$ python3 -q
>>> import numpy as np
>>> from numpy import linalg as LA
>>> np.set_printoptions(precision=2, suppress=True, linewidth=120, legacy="1.25")
>>> K = np.load("dump.npy")
>>> K
array([[-5,  0,  0,  0,  0,  0,  0,  0,  0,  0,  0],
       [ 3,  3,  0,  0,  0,  0,  0,  0,  0,  0,  0],
       [ 1,  0, -3,  0,  0,  0,  0,  0,  0,  0,  0],
       [ 5, -5, -2, -2,  0,  0,  0,  0,  0,  0,  0],
       [ 4, -3,  2, -2, -3,  0,  0,  0,  0,  0,  0],
       [ 1,  1, -4,  4,  5, -1,  0,  0,  0,  0,  0],
       [-5, -2,  1, -3, -5,  1,  4,  0,  0,  0,  0],
       [-4,  1,  0,  3,  5,  3, -4, -5,  0,  0,  0],
       [ 3,  5, -1, -1, -2, -3,  3,  4, -5,  0,  0],
       [ 5, -5, -5, -3, -5, -1, -3,  5,  5,  2,  0],
       [-5, -4, -3, -4, -4, -5,  4, -5, -2,  4, -2]])
>>> # triangular: eigenvalues sit on the diagonal
>>> out = K[0, 0] * K[1:] - np.outer(K[1:, 0], K[0])
>>> out
array([[  0, -15,   0,   0,   0,   0,   0,   0,   0,   0,   0],
       [  0,   0,  15,   0,   0,   0,   0,   0,   0,   0,   0],
       [  0,  25,  10,  10,   0,   0,   0,   0,   0,   0,   0],
       [  0,  15, -10,  10,  15,   0,   0,   0,   0,   0,   0],
       [  0,  -5,  20, -20, -25,   5,   0,   0,   0,   0,   0],
       [  0,  10,  -5,  15,  25,  -5, -20,   0,   0,   0,   0],
       [  0,  -5,   0, -15, -25, -15,  20,  25,   0,   0,   0],
       [  0, -25,   5,   5,  10,  15, -15, -20,  25,   0,   0],
       [  0,  25,  25,  15,  25,   5,  15, -25, -25, -10,   0],
       [  0,  20,  15,  20,  20,  25, -20,  25,  10, -20,  10]])
>>> K[:, 0] / K[0, 0]
array([ 1. , -0.6, -0.2, -1. , -0.8, -0.2,  1. ,  0.8, -0.6, -1. ,  1. ])
>>> W0 = np.load("out9.npy")
>>> W0
array([[0, 1, 2, 3],
       [1, 1, 0, 3],
       [3, 1, 2, 2],
       [3, 3, 3, 2]])
>>> rng = np.random.default_rng(492)
>>> idx = rng.permutation(11)
>>> out = K[:, idx] * rng.choice([-1, 1], 11)
>>> out
array([[ 0,  0,  0,  0, -5,  0,  0,  0,  0,  0,  0],
       [ 0,  0,  0,  0,  3,  0,  0,  0,  3,  0,  0],
       [ 0,  0,  0, -3,  1,  0,  0,  0,  0,  0,  0],
       [-2,  0,  0, -2,  5,  0,  0,  0, -5,  0,  0],
       [-2, -3,  0,  2,  4,  0,  0,  0, -3,  0,  0],
       [ 4,  5,  0, -4,  1,  0,  0,  1,  1,  0,  0],
       [-3, -5,  0,  1, -5,  4,  0, -1, -2,  0,  0],
       [ 3,  5,  5,  0, -4, -4,  0, -3,  1,  0,  0],
       [-1, -2, -4, -1,  3,  3,  0,  3,  5, -5,  0],
       [-3, -5, -5, -5,  5, -3,  0,  1, -5,  5, -2],
       [-4, -4,  5, -3, -5,  4,  2,  5, -4, -2, -4]])
>>> Uu, _, Vh = LA.svd(K.T @ out)
>>> np.round(Uu @ Vh, 2) + 0
array([[ 0.,  0.,  0.,  0.,  1.,  0.,  0.,  0.,  0.,  0.,  0.],
       [ 0.,  0.,  0.,  0.,  0.,  0.,  0.,  0.,  1.,  0.,  0.],
       [ 0.,  0.,  0.,  1.,  0.,  0.,  0.,  0.,  0.,  0.,  0.],
       [ 1.,  0.,  0.,  0.,  0.,  0.,  0.,  0.,  0.,  0.,  0.],
       [ 0.,  1.,  0.,  0.,  0.,  0.,  0.,  0.,  0.,  0.,  0.],
       [ 0.,  0.,  0.,  0.,  0.,  0.,  0., -1.,  0.,  0.,  0.],
       [ 0.,  0.,  0.,  0.,  0.,  1.,  0.,  0.,  0.,  0.,  0.],
       [ 0.,  0., -1.,  0.,  0.,  0.,  0.,  0.,  0.,  0.,  0.],
       [ 0.,  0.,  0.,  0.,  0.,  0.,  0.,  0.,  0.,  1.,  0.],
       [ 0.,  0.,  0.,  0.,  0.,  0.,  0.,  0.,  0.,  0., -1.],
       [ 0.,  0.,  0.,  0.,  0.,  0., -1.,  0.,  0.,  0.,  0.]])
>>> round(LA.det(W0[::-1]), 2)
39.0
>>> np.einsum("ii->", W0)
5
>>> np.einsum("ij,ji->", W0, W0)
71
>>> data = np.load("w.npy")
>>> data
array([[3, 1, 2, 4, 3],
       [4, 2, 3, 5, 4],
       [3, 1, 2, 4, 3],
       [2, 0, 1, 3, 2],
       [5, 3, 4, 6, 5],
       [4, 2, 3, 5, 4],
       [4, 2, 3, 5, 4],
       [5, 3, 4, 6, 5],
       [5, 3, 4, 6, 5],
       [4, 2, 3, 5, 4]])
>>> Xc = data - data.mean(axis=0)
>>> V = LA.svd(Xc)[2][:2]
>>> out = Xc - Xc @ V.T @ V
>>> np.round((Xc @ V.T).std(axis=0), 2) + 0
array([2.11, 0.  ])
>>> Uu, s, Vh = LA.svd(data)
>>> s.round(2) + 0
array([26.57,  1.81,  0.  ,  0.  ,  0.  ])
>>> np.argmax(s[:-1] / (s[1:] + 1e-6)) + 1
2
>>> out = Uu[:, :2] @ np.diag(s[:2]) @ Vh[:2]
>>> LA.matrix_rank(data, rtol=0.05)
2
>>> out.round(2) + 0
array([[3., 1., 2., 4., 3.],
       [4., 2., 3., 5., 4.],
       [3., 1., 2., 4., 3.],
       [2., 0., 1., 3., 2.],
       [5., 3., 4., 6., 5.],
       [4., 2., 3., 5., 4.],
       [4., 2., 3., 5., 4.],
       [5., 3., 4., 6., 5.],
       [5., 3., 4., 6., 5.],
       [4., 2., 3., 5., 4.]])
>>> round(float(LA.norm(data - out, 2)), 2), np.round(s[2], 2)
(0.0, 0.0)
>>> data.shape
(10, 5)
>>> LA.matrix_rank(data)
2
>>> np.abs(data).max()
6
>>> np.round(LA.svd(data, compute_uv=False), 2) + 0
array([26.57,  1.81,  0.  ,  0.  ,  0.  ])
>>> np.diff(data, axis=0)
array([[ 1,  1,  1,  1,  1],
       [-1, -1, -1, -1, -1],
       [-1, -1, -1, -1, -1],
       [ 3,  3,  3,  3,  3],
       [-1, -1, -1, -1, -1],
       [ 0,  0,  0,  0,  0],
       [ 1,  1,  1,  1,  1],
       [ 0,  0,  0,  0,  0],
       [-1, -1, -1, -1, -1]])
>>> mat = np.load("block4.npy")
>>> mat
array([[5., 1., 1., 1., 1., 1., 1., 1., 1.],
       [1., 5., 1., 1., 1., 1., 1., 1., 1.],
       [1., 1., 5., 1., 1., 1., 1., 1., 1.],
       [1., 1., 1., 5., 1., 1., 1., 1., 1.],
       [1., 1., 1., 1., 5., 1., 1., 1., 1.],
       [1., 1., 1., 1., 1., 5., 1., 1., 1.],
       [1., 1., 1., 1., 1., 1., 5., 1., 1.],
       [1., 1., 1., 1., 1., 1., 1., 5., 1.],
       [1., 1., 1., 1., 1., 1., 1., 1., 5.]])
>>> # symmetric, so the eigenvalues are real
>>> x = np.ones(9)
>>> for _ in range(4):
...     x = mat @ x
...     x /= LA.norm(x)
...     print(round(x @ mat @ x, 2))
... 
13.0
13.0
13.0
13.0
>>> round(LA.eigvalsh(mat)[-1], 2)
13.0
>>> LA.cond(data) > 100
True
>>> [round(float(x), 2) for x in LA.svd(data, compute_uv=False)[:3]]
[26.57, 1.81, 0.0]
>>> np.argsort(-LA.norm(data, axis=0).round(6), kind="stable")[:3]
array([3, 0, 4])
>>> round(LA.norm(data, 2) / LA.norm(data), 2)
1.0
>>> u = np.array([8, 3, -8])
>>> np.convolve(mat[7], u)
array([  8.,  11.,   3.,   3.,   3.,   3.,   3.,  35.,  15., -37.,  -8.])
>>> np.array([np.convolve(row, u, "same") for row in mat])
array([[ 23., -29.,   3.,   3.,   3.,   3.,   3.,   3.,  -5.],
       [ 43.,  15., -29.,   3.,   3.,   3.,   3.,   3.,  -5.],
       [ 11.,  35.,  15., -29.,   3.,   3.,   3.,   3.,  -5.],
       [ 11.,   3.,  35.,  15., -29.,   3.,   3.,   3.,  -5.],
       [ 11.,   3.,   3.,  35.,  15., -29.,   3.,   3.,  -5.],
       [ 11.,   3.,   3.,   3.,  35.,  15., -29.,   3.,  -5.],
       [ 11.,   3.,   3.,   3.,   3.,  35.,  15., -29.,  -5.],
       [ 11.,   3.,   3.,   3.,   3.,   3.,  35.,  15., -37.],
       [ 11.,   3.,   3.,   3.,   3.,   3.,   3.,  35.,   7.]])
>>> L = LA.cholesky(mat)
>>> mat / np.sqrt(np.outer(np.diag(mat), np.diag(mat)))
array([[1. , 0.2, 0.2, 0.2, 0.2, 0.2, 0.2, 0.2, 0.2],
       [0.2, 1. , 0.2, 0.2, 0.2, 0.2, 0.2, 0.2, 0.2],
       [0.2, 0.2, 1. , 0.2, 0.2, 0.2, 0.2, 0.2, 0.2],
       [0.2, 0.2, 0.2, 1. , 0.2, 0.2, 0.2, 0.2, 0.2],
       [0.2, 0.2, 0.2, 0.2, 1. , 0.2, 0.2, 0.2, 0.2],
       [0.2, 0.2, 0.2, 0.2, 0.2, 1. , 0.2, 0.2, 0.2],
       [0.2, 0.2, 0.2, 0.2, 0.2, 0.2, 1. , 0.2, 0.2],
       [0.2, 0.2, 0.2, 0.2, 0.2, 0.2, 0.2, 1. , 0.2],
       [0.2, 0.2, 0.2, 0.2, 0.2, 0.2, 0.2, 0.2, 1. ]])
>>> round(np.prod(np.diag(L)) ** 2, 2), np.round(LA.det(mat), 2)
(851968.0, 851968.0)
>>> LA.eigvalsh(mat).min() > 0
True
